% python3 -q
>>> import numpy as np
>>> np.set_printoptions(suppress=True, linewidth=100)
>>> tidy = lambda a: np.round(a, 4) + 0
>>> data = np.load("layer16.npy")
>>> data
array([[ 0, -2, -3,  3],
       [ 2,  0,  2, -1],
       [ 3, -2,  0, -4],
       [-3,  1,  4,  0]])
>>> A2 = np.array([[2, 0, 0], [1, 2, -1]])
>>> cent = np.kron(A2, data)
>>> cent.shape
(8, 12)
>>> cent
array([[ 0, -4, -6,  6,  0,  0,  0,  0,  0,  0,  0,  0],
       [ 4,  0,  4, -2,  0,  0,  0,  0,  0,  0,  0,  0],
       [ 6, -4,  0, -8,  0,  0,  0,  0,  0,  0,  0,  0],
       [-6,  2,  8,  0,  0,  0,  0,  0,  0,  0,  0,  0],
       [ 0, -2, -3,  3,  0, -4, -6,  6,  0,  2,  3, -3],
       [ 2,  0,  2, -1,  4,  0,  4, -2, -2,  0, -2,  1],
       [ 3, -2,  0, -4,  6, -4,  0, -8, -3,  2,  0,  4],
       [-3,  1,  4,  0, -6,  2,  8,  0,  3, -1, -4,  0]])
>>> tidy(np.linalg.norm(cent, 2)), tidy(np.linalg.norm(A2, 2) * np.linalg.norm(data, 2))
(np.float64(17.0073), np.float64(17.0073))
>>> x = np.array([7, -4, -4, -4])
>>> data @ x
array([  8,  10,  45, -41])
>>> data @ (2 * x)
array([ 16,  20,  90, -82])
>>> (data @ x).argmax()
np.int64(2)
>>> data @ np.eye(4)[0]
array([ 0.,  2.,  3., -3.])
>>> (data * x).sum(axis=1)
array([  8,  10,  45, -41])
>>> data @ np.ones(4)
array([-2.,  3., -3.,  2.])
>>> W0 = np.load("block4.npy")
>>> W0
array([[ 2,  1, -3,  0,  3],
       [ 3,  2,  1, -3,  0],
       [ 0,  3,  2,  1, -3],
       [-3,  0,  3,  2,  1],
       [ 1, -3,  0,  3,  2]])
>>> rng = np.random.default_rng(2802)
>>> z = rng.permutation(5)
>>> z
array([2, 4, 3, 0, 1])
>>> A2 = W0[z][:, z]
>>> np.allclose(A2, W0)
False
>>> np.trace(A2)
np.int64(10)
>>> A2
array([[ 2, -3,  1,  0,  3],
       [ 0,  2,  3,  1, -3],
       [ 3,  1,  2, -3,  0],
       [-3,  3,  0,  2,  1],
       [ 1,  0, -3,  3,  2]])
>>> tidy(np.sort(np.abs(np.linalg.eigvals(A2))))
array([2.7374, 2.7374, 3.    , 6.7459, 6.7459])
>>> K = np.load("test7.npy")
>>> tidy(K)
array([[-0.5  ,  0.   ,  0.   ,  0.   ,  0.866],
       [ 0.   ,  1.   ,  0.   ,  0.   ,  0.   ],
       [ 0.   ,  0.   ,  1.   ,  0.   ,  0.   ],
       [ 0.   ,  0.   ,  0.   ,  1.   ,  0.   ],
       [-0.866,  0.   ,  0.   ,  0.   , -0.5  ]])
>>> tidy(np.linalg.eigvals(K).sum().real)
np.float64(2.0)
>>> tidy(np.linalg.det(K.T))
np.float64(1.0)
>>> tidy(np.poly(K))
array([ 1., -2.,  1., -1.,  2., -1.])
>>> tidy(np.einsum("ij,ji->", K, K))
np.float64(2.0)
>>> tidy(np.linalg.det(2 * K)), tidy(np.linalg.det(K))
(np.float64(32.0), np.float64(1.0))
>>> F = np.load("sample0.npy")
>>> F
array([[0, 0, 0, 0, 5, 0, 0, 0],
       [0, 0, 1, 0, 0, 4, 0, 0],
       [0, 0, 0, 0, 5, 0, 0, 0],
       [0, 1, 0, 2, 3, 3, 0, 5],
       [0, 0, 0, 0, 0, 0, 0, 5],
       [0, 0, 5, 0, 0, 4, 0, 0]])
>>> np.linalg.norm(F, axis=1).argmax()
np.int64(3)
>>> tidy(np.linalg.norm(F[3] - F[5]))
np.float64(8.0623)
>>> def softmax(z):
...     e = np.exp(z - z.max(axis=-1, keepdims=True))
...     return e / e.sum(axis=-1, keepdims=True)
... 
>>> tidy(softmax(F[2] + 3))
array([0.0064, 0.0064, 0.0064, 0.0064, 0.955 , 0.0064, 0.0064, 0.0064])
>>> tidy(softmax(F[2]))
array([0.0064, 0.0064, 0.0064, 0.0064, 0.955 , 0.0064, 0.0064, 0.0064])
>>> tidy(softmax(F).sum(axis=1))
array([1., 1., 1., 1., 1., 1.])
>>> scores = F @ F.T / np.sqrt(8)
>>> tidy(softmax(scores + np.triu(np.full(scores.shape, -np.inf), 1)))
array([[1.    , 0.    , 0.    , 0.    , 0.    , 0.    ],
       [0.0024, 0.9976, 0.    , 0.    , 0.    , 0.    ],
       [0.5   , 0.0001, 0.5   , 0.    , 0.    , 0.    ],
       [0.    , 0.    , 0.    , 1.    , 0.    , 0.    ],
       [0.0001, 0.0001, 0.0001, 0.4999, 0.4999, 0.    ],
       [0.    , 0.0008, 0.    , 0.    , 0.    , 0.9991]])
>>> tidy(softmax(scores))
array([[0.4927, 0.0001, 0.4927, 0.0144, 0.0001, 0.0001],
       [0.0005, 0.189 , 0.0005, 0.0323, 0.0005, 0.7774],
       [0.4927, 0.0001, 0.4927, 0.0144, 0.0001, 0.0001],
       [0.    , 0.    , 0.    , 0.9997, 0.0003, 0.    ],
       [0.0001, 0.0001, 0.0001, 0.4999, 0.4999, 0.0001],
       [0.    , 0.0008, 0.    , 0.    , 0.    , 0.9991]])
